$ ipython --no-banner

In [1]: import numpy as np

In [2]: np.set_printoptions(suppress=True, linewidth=140)

In [3]: rd = lambda a: np.round(a, 3) + 0

In [4]: M2 = np.array([[-3, 2, 2]])

In [5]: F = M2.T @ M2

In [6]: print(F)
[[ 9 -6 -6]
 [-6  4  4]
 [-6  4  4]]

In [7]: # looks like rank 1

In [8]: U, s, Vh = np.linalg.svd(F)

In [9]: rd(s)
Out[9]: array([17.,  0.,  0.])

In [10]: np.argmax(s[:-1] / (s[1:] + 1e-6)) + 1
Out[10]: np.int64(1)

In [11]: M2 = U[:, :1] @ np.diag(s[:1]) @ Vh[:1]

In [12]: rd(np.linalg.norm(F - M2) / np.linalg.norm(F))
Out[12]: np.float64(0.0)

In [13]: W0 = np.array([[3, -1, 2, 0, -2],
    ...:     [-1, 3, -1, 2, 0],
    ...:     [2, -1, 3, -1, 2],
    ...:     [0, 2, -1, 3, -1],
    ...:     [-2, 0, 2, -1, 3]])

In [14]: # equal to its transpose

In [15]: w, vecs = np.linalg.eig(W0)

In [16]: print(rd(W0 @ vecs[:, 0] - w[0] * vecs[:, 0]))
[0. 0. 0. 0. 0.]

In [17]: rd(np.sort(np.linalg.eigvals(W0.T)))
Out[17]: array([-1.   ,  0.764,  3.268,  5.236,  6.732])

In [18]: rd(np.sort(np.linalg.eigvals(np.linalg.inv(W0))))
Out[18]: array([-1.   ,  0.149,  0.191,  0.306,  1.309])

In [19]: q, vecs = np.linalg.qr(W0[:, :2])[0], np.linalg.qr(W0[:, 2:])[0]

In [20]: s = np.linalg.svd(q.T @ vecs, compute_uv=False)

In [21]: (s > 0.9).sum()
Out[21]: np.int64(2)

In [22]: rd(np.linalg.norm(q @ q.T - vecs @ vecs.T, 2))
Out[22]: np.float64(1.0)

In [23]: rd(s)
Out[23]: array([0.954, 0.906])

In [24]: q = W0.astype(float).copy()

In [25]: for j in range(5):
    ...:     q[:, j] -= q[:, :j] @ (q[:, :j].T @ q[:, j])
    ...:     q[:, j] /= np.linalg.norm(q[:, j])
    ...: 

In [26]: rd(q.T @ q)
Out[26]: 
array([[1., 0., 0., 0., 0.],
       [0., 1., 0., 0., 0.],
       [0., 0., 1., 0., 0.],
       [0., 0., 0., 1., 0.],
       [0., 0., 0., 0., 1.]])

In [27]: w, vecs = np.linalg.eigh(W0)

In [28]: vec = np.array([0, -2, 4, -3, -5])

In [29]: vec @ W0 @ vec
Out[29]: np.int64(116)

In [30]: rd(vecs * np.abs(w) @ vecs.T)
Out[30]: 
array([[ 3.667, -1.   ,  1.333,  0.   , -1.333],
       [-1.   ,  3.   , -1.   ,  2.   ,  0.   ],
       [ 1.333, -1.   ,  3.667, -1.   ,  1.333],
       [ 0.   ,  2.   , -1.   ,  3.   , -1.   ],
       [-1.333,  0.   ,  1.333, -1.   ,  3.667]])

In [31]: print(rd(vecs * np.maximum(w, 0) @ vecs.T))
[[ 3.333 -1.     1.667  0.    -1.667]
 [-1.     3.    -1.     2.     0.   ]
 [ 1.667 -1.     3.333 -1.     1.667]
 [ 0.     2.    -1.     3.    -1.   ]
 [-1.667  0.     1.667 -1.     3.333]]

In [32]: w, vecs = np.linalg.eigh(W0)

In [33]: rd(np.linalg.svd(W0, compute_uv=False))
Out[33]: array([6.732, 5.236, 3.268, 1.   , 0.764])

In [34]: rd(np.linalg.eigvalsh(W0 @ W0))
Out[34]: array([ 0.584,  1.   , 10.679, 27.416, 45.321])

In [35]: rd(vecs @ np.diag(w) @ vecs.T)
Out[35]: 
array([[ 3., -1.,  2.,  0., -2.],
       [-1.,  3., -1.,  2.,  0.],
       [ 2., -1.,  3., -1.,  2.],
       [ 0.,  2., -1.,  3., -1.],
       [-2.,  0.,  2., -1.,  3.]])

In [36]: rd(vecs.T @ W0 @ vecs)
Out[36]: 
array([[-1.   ,  0.   ,  0.   ,  0.   ,  0.   ],
       [ 0.   ,  0.764,  0.   ,  0.   ,  0.   ],
       [ 0.   ,  0.   ,  3.268,  0.   ,  0.   ],
       [ 0.   ,  0.   ,  0.   ,  5.236,  0.   ],
       [ 0.   ,  0.   ,  0.   ,  0.   ,  6.732]])

In [37]: rd(w.sum()), np.trace(W0)
Out[37]: (np.float64(15.0), np.int64(15))

In [38]: rd(np.linalg.eigvalsh(W0 + 4 * np.eye(5)))
Out[38]: array([ 3.   ,  4.764,  7.268,  9.236, 10.732])

In [39]: np.abs(vecs[:, -1]).round(6).argmax()
Out[39]: np.int64(2)

In [40]: np.unique(w.round(6) + 0, return_counts=True)[1]
Out[40]: array([1, 1, 1, 1, 1])

In [41]: X = np.load("layer8.npy")

In [42]: X
Out[42]: 
array([[ 1, -2,  1, -2],
       [-2,  0, -2,  0],
       [ 1, -2,  1, -2],
       [-2,  0, -2,  0]])

In [43]: hat = np.triu(np.array([[-8, 7, -8, -3], [4, 8, -3, -7], [0, -3, 4, -1], [-6, -2, -7, -8]]), 1) + np.eye(4)

In [44]: M2 = hat @ X @ np.linalg.inv(hat)

In [45]: M2
Out[45]: 
array([[ -15.,  119.,  222., 1024.],
       [   9.,  -57.,  -90., -456.],
       [   3.,  -23.,  -42., -196.],
       [  -2.,   14.,   24.,  116.]])

In [46]: hat @ X - X @ hat
Out[46]: 
array([[-16.,   9., -14.,   6.],
       [ 11.,  20.,  -5.,  -2.],
       [  2.,  -7.,   4., -10.],
       [  0.,  14., -16.,  -8.]])

In [47]: data = np.loadtxt("m.csv", delimiter=",")

In [48]: rd(data)
Out[48]: 
array([[0.333, 0.333, 0.   , 0.333, 0.   ],
       [0.   , 0.5  , 0.   , 0.25 , 0.25 ],
       [0.   , 0.5  , 0.5  , 0.   , 0.   ],
       [0.333, 0.   , 0.   , 0.667, 0.   ],
       [0.   , 0.333, 0.333, 0.   , 0.333]])

In [49]: np.allclose(data, data.T)
Out[49]: False

In [50]: rd(np.abs(np.linalg.eigvals(data)).max())
Out[50]: np.float64(1.0)

In [51]: m1 = np.load("w.npy")

In [52]: m1
Out[52]: 
array([[ 1, -1,  1, -1],
       [ 1,  0,  0,  0]])

In [53]: # columns 1 and 3 are equal

In [54]: G = m1.T @ m1

In [55]: G
Out[55]: 
array([[ 2, -1,  1, -1],
       [-1,  1, -1,  1],
       [ 1, -1,  1, -1],
       [-1,  1, -1,  1]])

In [56]: np.trace(G), (m1 ** 2).sum()
Out[56]: (np.int64(5), np.int64(5))

In [57]: np.diag(G)
Out[57]: array([2, 1, 1, 1])

In [58]: rd(np.linalg.eigvalsh(G)[::-1])
Out[58]: array([4.303, 0.697, 0.   , 0.   ])

In [59]: K = np.load("mat.npy")

In [60]: print(K)
[[0 1 0]
 [1 0 1]
 [0 1 0]]

In [61]: # looks like rank 2

In [62]: rank = np.linalg.matrix_rank(K)

In [63]: print(rank)
2

In [64]: N = np.linalg.svd(K)[2][rank:].T

In [65]: print(np.allclose(K @ N, 0))
True

In [66]: print([int(np.linalg.matrix_rank(K[:i])) for i in range(1, len(K) + 1)])
[1, 2, 2]

In [67]: [int(np.linalg.matrix_rank(K[:, :j + 1])) for j in range(3)]
Out[67]: [1, 2, 2]

In [68]: K @ N
Out[68]: 
array([[0.],
       [0.],
       [0.]])

In [69]: print(N[:, 0] / N[np.abs(N[:, 0]).round(6).argmax(), 0])
[ 1. -0. -1.]

In [70]: print(np.argsort(-np.linalg.norm(K, axis=0).round(6), kind="stable")[:3])
[1 0 2]

In [71]: [round(float(x), 3) for x in np.linalg.svd(K, compute_uv=False)[:3]]
Out[71]: [1.414, 1.414, 0.0]

In [72]: w, vecs = np.linalg.eigh(K)

In [73]: print(w.sum(), np.trace(K))
0.0 0

In [74]: np.unique(w.round(6) + 0, return_counts=True)[1]
Out[74]: array([1, 1, 1])

In [75]: rd(vecs.T @ K @ vecs)
Out[75]: 
array([[-1.414,  0.   ,  0.   ],
       [ 0.   ,  0.   ,  0.   ],
       [ 0.   ,  0.   ,  1.414]])

In [76]: rd(np.linalg.eigvalsh(K @ K))
Out[76]: array([0., 2., 2.])

In [77]: rd(np.linalg.eigvalsh(K + -3 * np.eye(3)))
Out[77]: array([-4.414, -3.   , -1.586])

In [78]: np.abs(vecs[:, -1]).round(6).argmax()
Out[78]: np.int64(1)

In [79]: (K - K.T) / 2
Out[79]: 
array([[0., 0., 0.],
       [0., 0., 0.],
       [0., 0., 0.]])

In [80]: (K + K.T) / 2
Out[80]: 
array([[0., 1., 0.],
       [1., 0., 1.],
       [0., 1., 0.]])

In [81]: rd(np.abs(np.linalg.eigvals(K)).max())
Out[81]: np.float64(1.414)

In [82]: np.trace(K)
Out[82]: np.int64(0)

In [83]: print(K @ K)
[[1 0 1]
 [0 2 0]
 [1 0 1]]

In [84]: J = np.load("arr.npy")

In [85]: J
Out[85]: 
array([[ 0.5, -0.4,  0.5,  2.4,  0.1],
       [-1.4, -0.1,  0.4,  3.3,  0.9],
       [-2. , -2. , -0.6,  5.1, -0.1],
       [ 0.1, -3.1, -0.4,  0.3,  0.1]])

In [86]: rng = np.random.default_rng(605413)

In [87]: M2 = J + rng.integers(-2, 3, (4, 1)) @ rng.integers(-2, 3, (1, 5))

In [88]: rd(M2)
Out[88]: 
array([[ 2.5, -2.4, -1.5,  4.4, -1.9],
       [-0.4, -1.1, -0.6,  4.3, -0.1],
       [-2. , -2. , -0.6,  5.1, -0.1],
       [ 0.1, -3.1, -0.4,  0.3,  0.1]])

In [89]: np.linalg.matrix_rank(M2 - J, tol=1e-8)
Out[89]: np.int64(1)
